>>> import numpy as np
>>> import numpy.linalg as la
>>> np.set_printoptions(suppress=True, linewidth=120)
>>> K = np.array([[1, 0, 2, 2, 0, 4],
...     [2, 0, 0, 4, 0, 0],
...     [1, 1, 0, 2, 2, 0],
...     [1, 0, 2, 3, 0, 6],
...     [2, 0, 0, 6, 0, 0],
...     [1, 1, 0, 3, 3, 0]])
>>> r0 = np.array([3, 3, 0, 2, 1, 1])
>>> Y = K + np.outer(r0, np.eye(6)[0])
>>> print(la.matrix_rank(la.inv(Y) - la.inv(K), tol=1e-8))
1
>>> rng = np.random.default_rng(119785)
>>> labels = rng.permutation(6)
>>> print(labels)
[5 4 2 0 3 1]
>>> Y = K[labels][:, labels]
>>> print(Y)
[[0 3 0 1 3 1]
 [0 0 0 2 6 0]
 [0 2 0 1 2 1]
 [4 0 2 1 2 0]
 [6 0 2 1 3 0]
 [0 0 0 2 4 0]]
>>> print(np.diag(Y))
[0 0 0 1 3 0]
>>> print(np.trace(Y))
4
>>> print(round(la.det(Y), 2), round(la.det(K[labels]), 2))
16.0 16.0
>>> W = np.array([[3, 5], [0, 0], [1, 2], [4, 1], [4, 2], [3, 3]])
>>> beta = np.array([0, 1])
>>> H = np.maximum(K @ W + beta, 0)
>>> print(H)
[[25 24]
 [22 15]
 [19 12]
 [35 31]
 [30 17]
 [27 15]]
>>> basis = np.array([[9, 9, -9], [-2, 9, 8]])
>>> print(W @ basis)
[[ 17  72  13]
 [  0   0   0]
 [  5  27   7]
 [ 34  45 -28]
 [ 32  54 -20]
 [ 21  54  -3]]
>>> Y = H / la.norm(H, axis=1, keepdims=True)
>>> gram = Y @ Y.T
>>> print(np.round(np.degrees(np.arccos(np.clip(gram[5, 0], -1, 1))), 2))
14.78
>>> print((np.abs(gram) > 0.9).astype(int))
[[1 1 1 1 1 1]
 [1 1 1 1 1 1]
 [1 1 1 1 1 1]
 [1 1 1 1 1 1]
 [1 1 1 1 1 1]
 [1 1 1 1 1 1]]
>>> print(gram.round(2))
[[1.   0.99 0.98 1.   0.97 0.97]
 [0.99 1.   1.   0.99 1.   1.  ]
 [0.98 1.   1.   0.99 1.   1.  ]
 [1.   0.99 0.99 1.   0.98 0.98]
 [0.97 1.   1.   0.98 1.   1.  ]
 [0.97 1.   1.   0.98 1.   1.  ]]
>>> labels = rng.permutation(6)
>>> Y = K[:, labels] * rng.choice([-1, 1], 6)
>>> print(Y)
[[ 2  0  0 -1 -2  4]
 [ 4  0  0 -2  0  0]
 [ 2 -1 -2 -1  0  0]
 [ 3  0  0 -1 -2  6]
 [ 6  0  0 -2  0  0]
 [ 3 -1 -3 -1  0  0]]
>>> Uu, _, Vh = la.svd(K.T @ Y)
>>> print(labels)
[3 1 4 0 2 5]
>>> r0 = np.array([0, -5, -5, -3, -3, -4]) + 0.5
>>> J = np.outer(r0, r0) / (r0 @ r0)
>>> print(J.round(2) + 0)
[[ 0.   -0.03 -0.03 -0.02 -0.02 -0.03]
 [-0.03  0.31  0.31  0.17  0.17  0.24]
 [-0.03  0.31  0.31  0.17  0.17  0.24]
 [-0.02  0.17  0.17  0.1   0.1   0.13]
 [-0.02  0.17  0.17  0.1   0.1   0.13]
 [-0.03  0.24  0.24  0.13  0.13  0.19]]
>>> evals, evecs = la.eigh(J)
>>> x = np.array([2, 2, 3, 1, 2, 1])
>>> print(np.round(x @ J @ x, 2))
16.13
>>> print(np.round(la.eigvalsh(J[1:, 1:]), 2) + 0)
[0. 0. 0. 0. 1.]
>>> print(np.round(evecs * np.maximum(evals, 0) @ evecs.T, 2) + 0)
[[ 0.   -0.03 -0.03 -0.02 -0.02 -0.03]
 [-0.03  0.31  0.31  0.17  0.17  0.24]
 [-0.03  0.31  0.31  0.17  0.17  0.24]
 [-0.02  0.17  0.17  0.1   0.1   0.13]
 [-0.02  0.17  0.17  0.1   0.1   0.13]
 [-0.03  0.24  0.24  0.13  0.13  0.19]]
>>> print(np.round(np.abs(J).sum(axis=1).max(), 2), np.abs(evals).max())
1.24 1.0
>>> labels = rng.permutation(6)
>>> print(labels)
[3 4 0 2 1 5]
>>> Y = J[labels][:, labels]
>>> print(np.round(la.det(Y), 2), round(la.det(J[labels]), 2))
0.0 0.0
>>> print(Y.round(2) + 0)
[[ 0.1   0.1  -0.02  0.17  0.17  0.13]
 [ 0.1   0.1  -0.02  0.17  0.17  0.13]
 [-0.02 -0.02  0.   -0.03 -0.03 -0.03]
 [ 0.17  0.17 -0.03  0.31  0.31  0.24]
 [ 0.17  0.17 -0.03  0.31  0.31  0.24]
 [ 0.13  0.13 -0.03  0.24  0.24  0.19]]
>>> print(np.round(np.sort(np.abs(la.eigvals(Y))), 2) + 0)
[0. 0. 0. 0. 0. 1.]
>>> A = np.array([[-3, -3, 3, -1, 1, 3, 0],
...     [0, -1, 3, -1, 1, -1, -2],
...     [0, 0, -1, -2, -2, -2, -3],
...     [0, 0, 0, 0, 3, 0, 2],
...     [0, 0, 0, 0, 0, 2, -2],
...     [0, 0, 0, 0, 0, 0, 3],
...     [0, 0, 0, 0, 0, 0, 3]])
>>> rank = la.matrix_rank(A)
>>> print(rank)
6
>>> null = la.svd(A)[2][rank:].T
>>> print(la.matrix_rank(A.T @ A), la.matrix_rank(A @ A.T))
6 6
>>> print(null.shape)
(7, 1)
>>> print(np.round(A @ null, 2) + 0)
[[0.]
 [0.]
 [0.]
 [0.]
 [0.]
 [0.]
 [0.]]
>>> print([int(la.matrix_rank(A[:i])) for i in range(1, len(A) + 1)])
[1, 2, 3, 4, 5, 6, 6]
>>> def softmax(z):
...     e = np.exp(z - z.max(axis=-1, keepdims=True))
...     return e / e.sum(axis=-1, keepdims=True)
... 
>>> print(np.round(softmax(A[1]), 2))
[0.04 0.01 0.8  0.01 0.11 0.01 0.01]
>>> att = A @ A.T / np.sqrt(7)
>>> print(np.round(softmax(att + np.triu(np.full(att.shape, -np.inf), 1)), 2) + 0)
[[1.   0.   0.   0.   0.   0.   0.  ]
 [0.09 0.91 0.   0.   0.   0.   0.  ]
 [0.   0.   1.   0.   0.   0.   0.  ]
 [0.02 0.   0.   0.97 0.   0.   0.  ]
 [0.28 0.06 0.06 0.01 0.59 0.   0.  ]
 [0.02 0.   0.   0.24 0.   0.73 0.  ]
 [0.01 0.   0.   0.14 0.   0.42 0.42]]
>>> labels = rng.permutation(7)
>>> print(labels)
[4 1 6 3 2 0 5]
>>> Y = A[labels][:, labels]
>>> print(np.allclose(Y, A))
False
>>> print(np.round(np.trace(la.pinv(A) @ A), 2))
6.0
>>> print(la.lstsq(A[:-1].T, A[-1])[2])
6
>>> print(np.round(A @ la.pinv(A) @ A, 2) + 0)
[[-3. -3.  3. -1.  1.  3.  0.]
 [ 0. -1.  3. -1.  1. -1. -2.]
 [ 0.  0. -1. -2. -2. -2. -3.]
 [ 0.  0.  0.  0.  3.  0.  2.]
 [ 0.  0.  0.  0.  0.  2. -2.]
 [ 0.  0.  0.  0.  0.  0.  3.]
 [ 0.  0.  0.  0.  0.  0.  3.]]
>>> r0, r1 = A[0], A[5]
>>> print(r0 @ r0)
38
>>> pr = (r0 @ r1) / (r0 @ r0) * r0
>>> print(r1 - pr)
[0. 0. 0. 0. 0. 0. 3.]
>>> print(la.matrix_rank(np.outer(r0, r1)))
1
>>> data = np.loadtxt("a.csv", delimiter=",")
>>> print(data.round(2))
[[0.33 0.33 0.   0.33 0.  ]
 [0.33 0.33 0.   0.33 0.  ]
 [0.5  0.   0.5  0.   0.  ]
 [0.   0.   0.33 0.67 0.  ]
 [0.   0.   0.   0.5  0.5 ]]
>>> print(np.round(np.kron(np.eye(2, dtype=int), data), 2))
[[0.33 0.33 0.   0.33 0.   0.   0.   0.   0.   0.  ]
 [0.33 0.33 0.   0.33 0.   0.   0.   0.   0.   0.  ]
 [0.5  0.   0.5  0.   0.   0.   0.   0.   0.   0.  ]
 [0.   0.   0.33 0.67 0.   0.   0.   0.   0.   0.  ]
 [0.   0.   0.   0.5  0.5  0.   0.   0.   0.   0.  ]
 [0.   0.   0.   0.   0.   0.33 0.33 0.   0.33 0.  ]
 [0.   0.   0.   0.   0.   0.33 0.33 0.   0.33 0.  ]
 [0.   0.   0.   0.   0.   0.5  0.   0.5  0.   0.  ]
 [0.   0.   0.   0.   0.   0.   0.   0.33 0.67 0.  ]
 [0.   0.   0.   0.   0.   0.   0.   0.   0.5  0.5 ]]
>>> print(data.sum(axis=1))
[1. 1. 1. 1. 1.]
>>> print(np.round(la.matrix_power(data, 100), 2) + 0)
[[0.25 0.12 0.25 0.37 0.  ]
 [0.25 0.12 0.25 0.37 0.  ]
 [0.25 0.12 0.25 0.37 0.  ]
 [0.25 0.12 0.25 0.37 0.  ]
 [0.25 0.12 0.25 0.37 0.  ]]
>>> pr = np.eye(5)[0]
>>> for _ in range(6):
...     pr = pr @ data
...     print(pr.round(2))
... 
[0.33 0.33 0.   0.33 0.  ]
[0.22 0.22 0.11 0.44 0.  ]
[0.2  0.15 0.2  0.44 0.  ]
[0.22 0.12 0.25 0.41 0.  ]
[0.24 0.11 0.26 0.39 0.  ]
[0.25 0.12 0.26 0.37 0.  ]
>>> print(np.abs(np.diag(la.qr(data)[1])) > 1e-9)
[ True  True  True  True False]
>>> print(np.unique(data.round(6), axis=0).shape)
(4, 5)
>>> print(round(float(np.trace(la.pinv(data) @ data)), 2))
4.0
>>> print(np.round(data @ la.pinv(data) @ data, 2) + 0)
[[0.33 0.33 0.   0.33 0.  ]
 [0.33 0.33 0.   0.33 0.  ]
 [0.5  0.   0.5  0.   0.  ]
 [0.   0.   0.33 0.67 0.  ]
 [0.   0.   0.   0.5  0.5 ]]
>>> Uu, s, Vh = la.svd(data)
>>> evecs = Vh[:(s > 1e-8).sum()]
>>> x = data[1] + 3 * data[0] + rng.integers(2) * np.eye(5)[4]
>>> print(x.round(2))
[1.33 1.33 0.   1.33 1.  ]
>>> print(np.round(evecs.T @ evecs, 2))
[[ 0.79  0.32  0.21 -0.11  0.11]
 [ 0.32  0.53 -0.32  0.16 -0.16]
 [ 0.21 -0.32  0.79  0.11 -0.11]
 [-0.11  0.16  0.11  0.95  0.05]
 [ 0.11 -0.16 -0.11  0.05  0.95]]
>>> print(np.round(np.diag(evecs.T @ evecs), 2))
[0.79 0.53 0.79 0.95 0.95]
>>> print(round(la.norm(x - evecs.T @ evecs @ x), 2))
0.23
>>> m1 = np.load("w.npy")
>>> print(m1)
[[0 0 1 0 0 0]
 [0 0 0 1 0 1]
 [1 0 0 0 1 0]
 [0 1 0 0 1 1]
 [0 0 1 1 0 1]
 [0 1 0 1 1 0]]
>>> rank = la.matrix_rank(m1)
>>> print(rank)
5
>>> null = la.svd(m1)[2][rank:].T
>>> print(np.round(null @ null.T, 2) + 0)
[[ 0.33  0.33  0.    0.   -0.33  0.  ]
 [ 0.33  0.33  0.    0.   -0.33  0.  ]
 [ 0.    0.    0.    0.    0.    0.  ]
 [ 0.    0.    0.    0.    0.    0.  ]
 [-0.33 -0.33  0.    0.    0.33  0.  ]
 [ 0.    0.    0.    0.    0.    0.  ]]
>>> print(la.matrix_rank(m1.T @ m1), la.matrix_rank(m1 @ m1.T))
5 5
>>> print(null.shape)
(6, 1)
>>> print([int(la.matrix_rank(np.delete(m1, i, axis=0))) for i in range(6)])
[5, 5, 4, 4, 5, 4]
>>> evals, evecs = la.eigh(m1)
>>> x = np.array([-1, -3, -1, -3, 3, -1])
>>> print(round(float(x @ m1 @ x / (x @ x)), 2), round(evals[0], 2), round(evals[-1], 2))
0.07 -1.87 2.66
>>> print(np.round(evecs * np.maximum(evals, 0) @ evecs.T, 2))
[[ 0.4  -0.12  0.51 -0.01  0.28 -0.01]
 [-0.12  0.53 -0.02  0.63  0.41  0.63]
 [ 0.51 -0.02  0.68  0.15  0.48  0.15]
 [-0.01  0.63  0.15  0.79  0.62  0.79]
 [ 0.28  0.41  0.48  0.62  0.69  0.62]
 [-0.01  0.63  0.15  0.79  0.62  0.79]]
>>> print(np.round(la.eigvalsh(m1[1:, 1:]), 2))
[-1.78 -1.   -0.59  0.72  2.64]
>>> print(x @ m1 @ x)
2
>>> print(np.unique(m1.round(6), axis=0).shape)
(6, 6)
>>> print(np.round(m1 @ la.pinv(m1) @ m1, 2) + 0)
[[0. 0. 1. 0. 0. 0.]
 [0. 0. 0. 1. 0. 1.]
 [1. 0. 0. 0. 1. 0.]
 [0. 1. 0. 0. 1. 1.]
 [0. 0. 1. 1. 0. 1.]
 [0. 1. 0. 1. 1. 0.]]
>>> print(la.lstsq(m1[:-1].T, m1[-1])[2])
4
>>> print(np.abs(np.diag(la.qr(m1)[1])) > 1e-9)
[ True  True  True  True False  True]
>>> print(np.all(la.eigvalsh(m1) > 0))
False
>>> Uu, s, Vh = la.svd(A)
>>> evecs = Vh[:(s > 1e-8).sum()]
>>> x = A[0] + 3 * A[4] + rng.integers(2) * np.eye(7)[3]
>>> print(x)
[-3. -3.  3. -1.  1.  9. -6.]
>>> print(np.round(np.diag(evecs.T @ evecs), 2))
[0.71 0.35 0.95 0.99 1.   1.   1.  ]
>>> print(round(float(la.norm(x - evecs.T @ evecs @ x)), 2))
0.0
